In [1]: import numpy as np

In [2]: np.set_printoptions(suppress=True, linewidth=200)

In [3]: def rnd(a):
   ...:     return np.round(a, 2) + 0
   ...: 

In [4]: O, _ = np.linalg.qr(np.array([[-0.9, -0.5, 0.3, 0.2, -0.3, 0.0],
   ...:     [-1.1, -1.3, -0.4, -0.2, 1.3, -0.7],
   ...:     [-0.9, 0.4, 0.6, 0.6, 0.3, -1.2],
   ...:     [-0.1, -1.0, 0.0, -1.4, 0.3, -1.6],
   ...:     [-1.3, 0.1, -0.8, -1.0, 1.0, 0.2],
   ...:     [-1.2, -0.4, 1.3, -0.4, -0.8, -0.7]]))

In [5]: mat = 5 * O

In [6]: print(rnd(mat))
[[-1.84 -0.63 -0.57  1.56  3.23 -2.84]
 [-2.25 -2.89  1.37  2.33 -1.36  1.56]
 [-1.84  2.15 -1.16  1.1  -3.19 -2.07]
 [-0.2  -2.99 -0.29 -2.98 -1.33 -2.3 ]
 [-2.66  1.63  3.17 -2.19  0.6   0.21]
 [-2.46 -0.01 -3.37 -1.5   0.68  2.22]]

In [7]: print(np.allclose(mat, mat.T))
False

In [8]: print(np.allclose(mat @ mat.T, mat.T @ mat))
True

In [9]: print(rnd((mat - mat.T) / 2))
[[ 0.    0.81  0.64  0.88  2.94 -0.19]
 [-0.81  0.   -0.39  2.66 -1.5   0.78]
 [-0.64  0.39  0.    0.7  -3.18  0.65]
 [-0.88 -2.66 -0.7   0.    0.43 -0.4 ]
 [-2.94  1.5   3.18 -0.43  0.   -0.23]
 [ 0.19 -0.78 -0.65  0.4   0.23  0.  ]]

In [10]: print(rnd(np.sort(np.abs(np.linalg.eigvals(mat)))))
[5. 5. 5. 5. 5. 5.]

In [11]: mat.inv()
AttributeError: 'numpy.ndarray' object has no attribute 'inv'


In [12]: blk = np.stack([mat, -3 * mat, mat[::-1]])

In [13]: print(rnd(np.einsum("bij,cij->bc", blk, blk)))
[[ 150. -450.    0.]
 [-450. 1350.    0.]
 [   0.    0.  150.]]

In [14]: print(blk.shape)
(3, 6, 6)

In [15]: gram = mat.T @ mat

In [16]: print(np.allclose(gram, gram.T))
True

In [17]: print(np.linalg.matrix_rank(gram))
6

In [18]: print(rnd(np.diag(gram)))
[25. 25. 25. 25. 25. 25.]

In [19]: print((mat @ mat.T).shape)
(6, 6)

In [20]: r0 = np.array([-1, -1])

In [21]: print(rnd(np.convolve(mat[4], r0)))
[ 2.66  1.03 -4.8  -0.98  1.59 -0.81 -0.21]

In [22]: print(rnd(np.correlate(mat[4], mat[2], "full")))
[  5.5    5.09 -14.68  -0.68   1.61   0.     6.34 -11.02   5.09  -0.65  -0.39]

In [23]: rng = np.random.default_rng(615)

In [24]: arr = (rng.random((5, 5)) < 0.3) + np.eye(5)

In [25]: arr /= arr.sum(axis=1, keepdims=True)

In [26]: print(rnd(arr))
[[1.   0.   0.   0.   0.  ]
 [0.   0.67 0.   0.   0.33]
 [0.   0.   0.5  0.5  0.  ]
 [0.   0.33 0.   0.67 0.  ]
 [0.2  0.2  0.2  0.2  0.2 ]]

In [27]: # rows sum to 1

In [28]: print(arr @ np.ones(5))
[1. 1. 1. 1. 1.]

In [29]: pr = np.eye(5)[2]

In [30]: for _ in range(6):
    ...:     pr = pr @ arr
    ...:     print(pr.round(2))
    ...: 
[0.  0.  0.5 0.5 0. ]
[0.   0.17 0.25 0.58 0.  ]
[0.   0.31 0.12 0.51 0.06]
[0.01 0.39 0.07 0.42 0.11]
[0.03 0.42 0.06 0.34 0.15]
[0.06 0.42 0.06 0.28 0.17]

In [31]: hat = np.triu(np.array([[5, 3, 0, 1, 2],
    ...:     [4, -1, -5, -5, -5],
    ...:     [4, 3, -4, -5, -3],
    ...:     [-2, 1, -1, -4, 2],
    ...:     [5, -3, -5, -2, -4]]), 1) + np.eye(5)

In [32]: A2 = hat @ arr @ np.linalg.inv(hat)

In [33]: print(rnd(np.trace(A2)), rnd(np.trace(arr)))
3.03 3.03

In [34]: print(rnd(hat @ arr - arr @ hat))
[[ 0.4  -0.27  0.4   0.07 -0.6 ]
 [-1.   -2.67 -0.17 -3.5   2.33]
 [-0.6  -2.27 -0.6  -1.43 -0.1 ]
 [ 0.4   0.4   2.07  2.07  0.73]
 [ 0.   -0.6   1.    1.8   0.8 ]]

In [35]: print(rnd(np.linalg.det(A2)))
0.02

In [36]: A = np.load("arr.npy")

In [37]: print(A)
[[-2  0  0]
 [ 0  3  0]
 [ 0  0 -1]]

In [38]: r0 = np.array([1, -3, -3])

In [39]: print(np.polyval(r0, A[2]))
[-3 -3  1]

In [40]: print(np.cross(A[2, :3], A[0, :3]))
[0 2 0]

In [41]: print(np.convolve(A[2], r0))
[ 0  0 -1  3  3]

In [42]: print(np.array([np.convolve(row, r0, "same") for row in A]))
[[ 6  6  0]
 [ 3 -9 -9]
 [ 0 -1  3]]

In [43]: labels = rng.permutation(3)

In [44]: A2 = A[:, labels] * rng.choice([-1, 1], 3)

In [45]: print(A2)
[[-2  0  0]
 [ 0  0  3]
 [ 0 -1  0]]

In [46]: U, _, VT = np.linalg.svd(A.T @ A2)

In [47]: print(rnd(np.linalg.lstsq(A, A2)[0]))
[[1. 0. 0.]
 [0. 0. 1.]
 [0. 1. 0.]]

In [48]: ev, vecs = np.linalg.eigvalsh(A)
ValueError: too many values to unpack (expected 2)


In [49]: ev, vecs = np.linalg.eigh(A)

In [50]: print((ev > 1e-8).sum(), (ev < -1e-8).sum())
1 2

In [51]: print(np.abs(vecs[:, -1]))
[0. 1. 0.]

In [52]: print(np.abs(vecs[:, -1]).round(6).argmax())
1

In [53]: print(rnd(np.linalg.eigvalsh(A + 3 * np.eye(3))))
[1. 2. 6.]
